$ python -q
>>> import numpy as np
>>> np.set_printoptions(suppress=True, linewidth=120)
>>> rd = lambda a: np.round(a, 2) + 0
>>> W0 = np.loadtxt("mat.csv", delimiter=",")
>>> rd(W0)
array([[ 0.01, -0.02, -0.01,  0.04, -0.02,  0.04, -0.02,  0.02,  0.04],
       [-0.02,  0.05,  0.02, -0.11,  0.05, -0.11,  0.05, -0.05, -0.11],
       [-0.01,  0.02,  0.01, -0.04,  0.02, -0.04,  0.02, -0.02, -0.04],
       [ 0.04, -0.11, -0.04,  0.26, -0.11,  0.26, -0.11,  0.11,  0.26],
       [-0.02,  0.05,  0.02, -0.11,  0.05, -0.11,  0.05, -0.05, -0.11],
       [ 0.04, -0.11, -0.04,  0.26, -0.11,  0.26, -0.11,  0.11,  0.26],
       [-0.02,  0.05,  0.02, -0.11,  0.05, -0.11,  0.05, -0.05, -0.11],
       [ 0.02, -0.05, -0.02,  0.11, -0.05,  0.11, -0.05,  0.05,  0.11],
       [ 0.04, -0.11, -0.04,  0.26, -0.11,  0.26, -0.11,  0.11,  0.26]])
>>> rng = np.random.default_rng(844)
>>> other = W0 + rng.integers(-2, 3, (9, 1)) @ rng.integers(-2, 3, (1, 9))
>>> rd(other)
array([[-1.99, -2.02, -1.01,  0.04, -2.02,  1.04, -2.02, -1.98, -0.96],
       [ 1.98,  2.05,  1.02, -0.11,  2.05, -1.11,  2.05,  1.95,  0.89],
       [-4.01, -3.98, -1.99, -0.04, -3.98,  1.96, -3.98, -4.02, -2.04],
       [-3.96, -4.11, -2.04,  0.26, -4.11,  2.26, -4.11, -3.89, -1.74],
       [ 1.98,  2.05,  1.02, -0.11,  2.05, -1.11,  2.05,  1.95,  0.89],
       [-1.96, -2.11, -1.04,  0.26, -2.11,  1.26, -2.11, -1.89, -0.74],
       [-0.02,  0.05,  0.02, -0.11,  0.05, -0.11,  0.05, -0.05, -0.11],
       [-1.98, -2.05, -1.02,  0.11, -2.05,  1.11, -2.05, -1.95, -0.89],
       [-3.96, -4.11, -2.04,  0.26, -4.11,  2.26, -4.11, -3.89, -1.74]])
>>> np.linalg.matrix_rank(other - W0, tol=1e-8)
np.int64(1)
>>> rd(other - W0)
array([[-2., -2., -1.,  0., -2.,  1., -2., -2., -1.],
       [ 2.,  2.,  1.,  0.,  2., -1.,  2.,  2.,  1.],
       [-4., -4., -2.,  0., -4.,  2., -4., -4., -2.],
       [-4., -4., -2.,  0., -4.,  2., -4., -4., -2.],
       [ 2.,  2.,  1.,  0.,  2., -1.,  2.,  2.,  1.],
       [-2., -2., -1.,  0., -2.,  1., -2., -2., -1.],
       [ 0.,  0.,  0.,  0.,  0.,  0.,  0.,  0.,  0.],
       [-2., -2., -1.,  0., -2.,  1., -2., -2., -1.],
       [-4., -4., -2.,  0., -4.,  2., -4., -4., -2.]])
>>> np.abs(other - W0).sum(axis=1)
array([13., 13., 26., 26., 13., 13.,  0., 13., 26.])
>>> rd(np.trace(np.linalg.pinv(other) @ other))
np.float64(2.0)
>>> np.allclose(other[:-1].T @ np.linalg.lstsq(other[:-1].T, other[-1])[0], other[-1])
True
>>> np.linalg.lstsq(other[:-1].T, other[-1])[2]
np.int32(2)
>>> np.unique(other.round(6), axis=0).shape
(7, 9)
>>> rd(other @ np.linalg.pinv(other) @ other)
array([[-1.99, -2.02, -1.01,  0.04, -2.02,  1.04, -2.02, -1.98, -0.96],
       [ 1.98,  2.05,  1.02, -0.11,  2.05, -1.11,  2.05,  1.95,  0.89],
       [-4.01, -3.98, -1.99, -0.04, -3.98,  1.96, -3.98, -4.02, -2.04],
       [-3.96, -4.11, -2.04,  0.26, -4.11,  2.26, -4.11, -3.89, -1.74],
       [ 1.98,  2.05,  1.02, -0.11,  2.05, -1.11,  2.05,  1.95,  0.89],
       [-1.96, -2.11, -1.04,  0.26, -2.11,  1.26, -2.11, -1.89, -0.74],
       [-0.02,  0.05,  0.02, -0.11,  0.05, -0.11,  0.05, -0.05, -0.11],
       [-1.98, -2.05, -1.02,  0.11, -2.05,  1.11, -2.05, -1.95, -0.89],
       [-3.96, -4.11, -2.04,  0.26, -4.11,  2.26, -4.11, -3.89, -1.74]])
>>> rk = np.linalg.matrix_rank(W0)
>>> rk
np.int64(1)
>>> null = np.linalg.svd(W0)[2][rk:].T
>>> np.allclose(W0 @ null, 0)
True
>>> [int(np.linalg.matrix_rank(np.delete(W0, i, axis=0))) for i in range(9)]
[1, 1, 1, 1, 1, 1, 1, 1, 1]
>>> [int(np.linalg.matrix_rank(W0[:i])) for i in range(1, len(W0) + 1)]
[1, 1, 1, 1, 1, 1, 1, 1, 1]
>>> np.linalg.lstsq(W0[:-1].T, W0[-1])[2]
np.int32(1)
>>> np.unique(W0.round(6), axis=0).shape
(5, 9)
>>> np.abs(np.diag(np.linalg.qr(W0)[1])) > 1e-9
array([ True, False, False, False, False, False, False, False, False])
>>> vals, evecs = np.linalg.eigvalsh(W0)
Traceback (most recent call last):
  File "<python-input-25>", line 1, in <module>
    vals, evecs = np.linalg.eigvalsh(W0)
    ^^^^^^^^^^^
ValueError: too many values to unpack (expected 2)
>>> vals, evecs = np.linalg.eigh(W0)
>>> rd(np.abs(evecs[:, -1]))
array([0.07, 0.22, 0.07, 0.51, 0.22, 0.51, 0.22, 0.22, 0.51])
>>> np.unique(vals.round(6) + 0, return_counts=True)[1]
array([8, 1])
>>> rd(evecs.T @ evecs)
array([[1., 0., 0., 0., 0., 0., 0., 0., 0.],
       [0., 1., 0., 0., 0., 0., 0., 0., 0.],
       [0., 0., 1., 0., 0., 0., 0., 0., 0.],
       [0., 0., 0., 1., 0., 0., 0., 0., 0.],
       [0., 0., 0., 0., 1., 0., 0., 0., 0.],
       [0., 0., 0., 0., 0., 1., 0., 0., 0.],
       [0., 0., 0., 0., 0., 0., 1., 0., 0.],
       [0., 0., 0., 0., 0., 0., 0., 1., 0.],
       [0., 0., 0., 0., 0., 0., 0., 0., 1.]])
>>> M = np.load("case19.npy")
>>> rd(M)
array([[-0.37, -0.05,  0.26, -0.09, -0.49,  0.2 ,  0.4 ,  0.5 ,  0.29],
       [ 0.28, -0.38, -0.48, -0.11,  0.15,  0.32,  0.52, -0.19,  0.21],
       [ 0.31,  0.56, -0.51, -0.15,  0.  , -0.11, -0.06,  0.51,  0.19],
       [ 0.65,  0.08,  0.36,  0.1 , -0.3 , -0.2 ,  0.42, -0.11, -0.08],
       [-0.25, -0.28, -0.27,  0.42,  0.17, -0.11,  0.15,  0.19,  0.1 ],
       [-0.03, -0.07,  0.14, -0.24,  0.46, -0.06,  0.33,  0.42, -0.65],
       [-0.2 , -0.06, -0.28,  0.16, -0.25, -0.76,  0.22, -0.1 , -0.13],
       [-0.25,  0.4 , -0.31,  0.06, -0.35,  0.38,  0.2 , -0.29, -0.51],
       [ 0.2 ,  0.06,  0.05,  0.82,  0.04,  0.24, -0.05,  0.25, -0.13],
       [ 0.25, -0.54, -0.22, -0.13, -0.48,  0.07, -0.4 ,  0.26, -0.34]])
>>> u, v = M[5], M[6]
>>> rd(u @ u)
np.float64(1.0)
>>> pr = (u @ v) / (u @ u) * u
>>> np.linalg.matrix_rank(np.outer(u, v))
np.int64(1)
>>> rd(np.linalg.norm(u + v) ** 2 + np.linalg.norm(u - v) ** 2)
np.float64(3.73)
>>> rd((v - pr) @ u)
np.float64(0.0)
